In [1]: import numpy as np

In [2]: np.set_printoptions(suppress=True, linewidth=100)

In [3]: F = np.loadtxt("mat.csv", delimiter=",")

In [4]: F
Out[4]: 
array([[1., 1., 3.],
       [0., 0., 0.],
       [3., 1., 2.],
       [0., 0., 0.],
       [0., 0., 0.],
       [3., 1., 2.],
       [0., 0., 0.],
       [0., 0., 0.],
       [3., 1., 2.],
       [2., 4., 6.],
       [1., 1., 3.],
       [0., 0., 0.],
       [1., 3., 3.],
       [1., 1., 3.],
       [1., 3., 3.],
       [3., 1., 2.],
       [0., 0., 0.],
       [1., 3., 3.],
       [4., 2., 5.],
       [1., 1., 3.],
       [1., 1., 3.],
       [3., 1., 2.],
       [0., 0., 0.],
       [3., 1., 2.],
       [0., 0., 0.],
       [4., 2., 5.],
       [0., 0., 0.]])

In [5]: # rows 1 and 3 are equal

In [6]: C2 = F.T @ F

In [7]: np.round(np.linalg.svd(F, compute_uv=False) ** 2, 1)
Out[7]: array([310.6,  25.8,   5.7])

In [8]: np.diag(C2)
Out[8]: array([ 98.,  62., 182.])

In [9]: np.linalg.matrix_rank(C2)
Out[9]: np.int64(3)

In [10]: Ac = F - F.mean(axis=0)

In [11]: vecs = np.linalg.svd(Ac)[2][:1]

In [12]: A2 = Ac - Ac @ vecs.T @ vecs

In [13]: np.round(np.linalg.norm(A2) / np.linalg.norm(Ac), 1)
Out[13]: np.float64(0.4)

In [14]: Z = F[[22, 20]].astype(float)

In [15]: for _ in range(5):
    ...:     idx = np.linalg.norm(F[:, None] - Z, axis=-1).argmin(axis=1)
    ...:     Z = np.array([F[idx == j].mean(axis=0) for j in range(2)])
    ...: 

In [16]: idx
Out[16]: array([1, 0, 1, 0, 0, 1, 0, 0, 1, 1, 1, 0, 1, 1, 1, 1, 0, 1, 1, 1, 1, 1, 0, 1, 0, 1, 0])

In [17]: np.round(Z[1] - Z[0], 1)
Out[17]: array([2.1, 1.6, 3.1])

In [18]: print(np.bincount(idx))
[10 17]

In [19]: print(np.abs(Z[1] - Z[0]).argmax())
2

In [20]: idx = F[:, 1] > np.median(F[:, 1])

In [21]: f = F[idx].mean(axis=0) - F[~idx].mean(axis=0)

In [22]: round(float((((F - F.mean(axis=0)) @ f > 0) == idx).mean()), 1)
Out[22]: 0.6

In [23]: f.round(1)
Out[23]: array([1.1, 2.3, 2.9])

In [24]: E = np.array([[6.5, -0.9, -2.4],
    ...:     [5.8, 0.5, 1.6],
    ...:     [5.8, -0.7, -0.3],
    ...:     [4.3, -0.3, -0.2],
    ...:     [5.5, 0.8, 0.2],
    ...:     [6.9, -1.1, 0.8],
    ...:     [8.5, 1.1, -2.4],
    ...:     [7.0, -0.8, -0.8],
    ...:     [7.0, 0.3, -0.9],
    ...:     [5.0, 0.3, 0.7],
    ...:     [6.1, -0.4, -1.5],
    ...:     [5.5, -0.5, -0.4],
    ...:     [6.5, 2.2, -0.6],
    ...:     [5.3, -1.2, 0.4],
    ...:     [5.5, 0.8, 0.5],
    ...:     [5.9, -1.5, -0.2],
    ...:     [6.3, 0.1, -0.2]])

In [25]: C2 = E.T @ E

In [26]: np.allclose(C2, C2.T)
Out[26]: True

In [27]: np.round(np.diag(C2), 1)
Out[27]: array([643.7,  15.1,  20.1])
